% python3 -q
>>> import numpy as np
>>> np.set_printoptions(suppress=True, linewidth=200)
>>> def rnd(a):
...     return np.round(a, 2) + 0
... 
>>> F = np.array([[-3.0, 1.0, 0.0, 0.0, 0.0, 0.0],
...     [0.0, -3.0, 1.0, 0.0, 0.0, 0.0],
...     [0.0, 0.0, -3.0, 1.0, 0.0, 0.0],
...     [0.0, 0.0, 0.0, -3.0, 1.0, 0.0],
...     [0.0, 0.0, 0.0, 0.0, -3.0, 1.0],
...     [0.0, 0.0, 0.0, 0.0, 0.0, -3.0]])
>>> rng = np.random.default_rng(17)
>>> lab = rng.permutation(6)
>>> print(lab)
[1 0 4 2 5 3]
>>> other = F[lab][:, lab]
>>> print(np.trace(other))
-18.0
>>> print(np.allclose(other, F))
False
>>> print(np.diag(other))
[-3. -3. -3. -3. -3. -3.]
>>> print(F.reshape(-1, 2))
[[-3.  1.]
 [ 0.  0.]
 [ 0.  0.]
 [ 0. -3.]
 [ 1.  0.]
 [ 0.  0.]
 [ 0.  0.]
 [-3.  1.]
 [ 0.  0.]
 [ 0.  0.]
 [ 0. -3.]
 [ 1.  0.]
 [ 0.  0.]
 [ 0.  0.]
 [-3.  1.]
 [ 0.  0.]
 [ 0.  0.]
 [ 0. -3.]]
>>> print(F.reshape(2, -1))
[[-3.  1.  0.  0.  0.  0.  0. -3.  1.  0.  0.  0.  0.  0. -3.  1.  0.  0.]
 [ 0.  0.  0. -3.  1.  0.  0.  0.  0.  0. -3.  1.  0.  0.  0.  0.  0. -3.]]
>>> t3 = F.reshape(6, 2, -1)
>>> print(t3.shape)
(6, 2, 3)
>>> print(np.swapaxes(t3, 1, 2)[4])
[[ 0.  0.]
 [ 0. -3.]
 [ 0.  1.]]
>>> print(t3.transpose(1, 0, 2))
[[[-3.  1.  0.]
  [ 0. -3.  1.]
  [ 0.  0. -3.]
  [ 0.  0.  0.]
  [ 0.  0.  0.]
  [ 0.  0.  0.]]

 [[ 0.  0.  0.]
  [ 0.  0.  0.]
  [ 1.  0.  0.]
  [-3.  1.  0.]
  [ 0. -3.  1.]
  [ 0.  0. -3.]]]
>>> print(np.einsum("ihd,ihd->ih", t3, t3))
[[10.  0.]
 [10.  0.]
 [ 9.  1.]
 [ 0. 10.]
 [ 0. 10.]
 [ 0.  9.]]
>>> print(t3.sum(axis=1))
[[-3.  1.  0.]
 [ 0. -3.  1.]
 [ 1.  0. -3.]
 [-3.  1.  0.]
 [ 0. -3.  1.]
 [ 0.  0. -3.]]
>>> W = np.array([[0, 1], [-1, 1], [2, -2], [1, -3], [-1, -3], [1, 3]])
>>> coef = np.array([1, 8])
>>> act = np.maximum(F @ W + coef, 0)
>>> print(act)
[[ 0.  6.]
 [ 6.  3.]
 [ 0. 11.]
 [ 0. 14.]
 [ 5. 20.]
 [ 0.  0.]]
>>> print((act > 0).astype(int))
[[0 1]
 [1 1]
 [0 1]
 [0 1]
 [1 1]
 [0 0]]
>>> print(rnd((act > 0).mean(axis=0)))
[0.33 0.83]
>>> Z = np.array([[-2, 3, -2], [1, 3, 0]])
>>> print(W @ Z)
[[  1   3   0]
 [  3   0   2]
 [ -6   0  -4]
 [ -5  -6  -2]
 [ -1 -12   2]
 [  1  12  -2]]
>>> print((act @ Z).round(6).argmax(axis=1))
[1 1 1 1 1 0]
>>> t3 = np.stack([F, -2 * F, F[::-1]])
>>> print(t3.sum(axis=0))
[[ 3. -1.  0.  0.  0. -3.]
 [ 0.  3. -1.  0. -3.  1.]
 [ 0.  0.  3. -4.  1.  0.]
 [ 0.  0. -3.  4. -1.  0.]
 [ 0. -3.  1.  0.  3. -1.]
 [-3.  1.  0.  0.  0.  3.]]
>>> print((t3 @ F.T).shape)
(3, 6, 6)
>>> print(rnd(np.linalg.norm(t3, axis=(1, 2))))
[ 7.68 15.36  7.68]
>>> print(np.linalg.matrix_rank(t3.reshape(3, -1)))
2
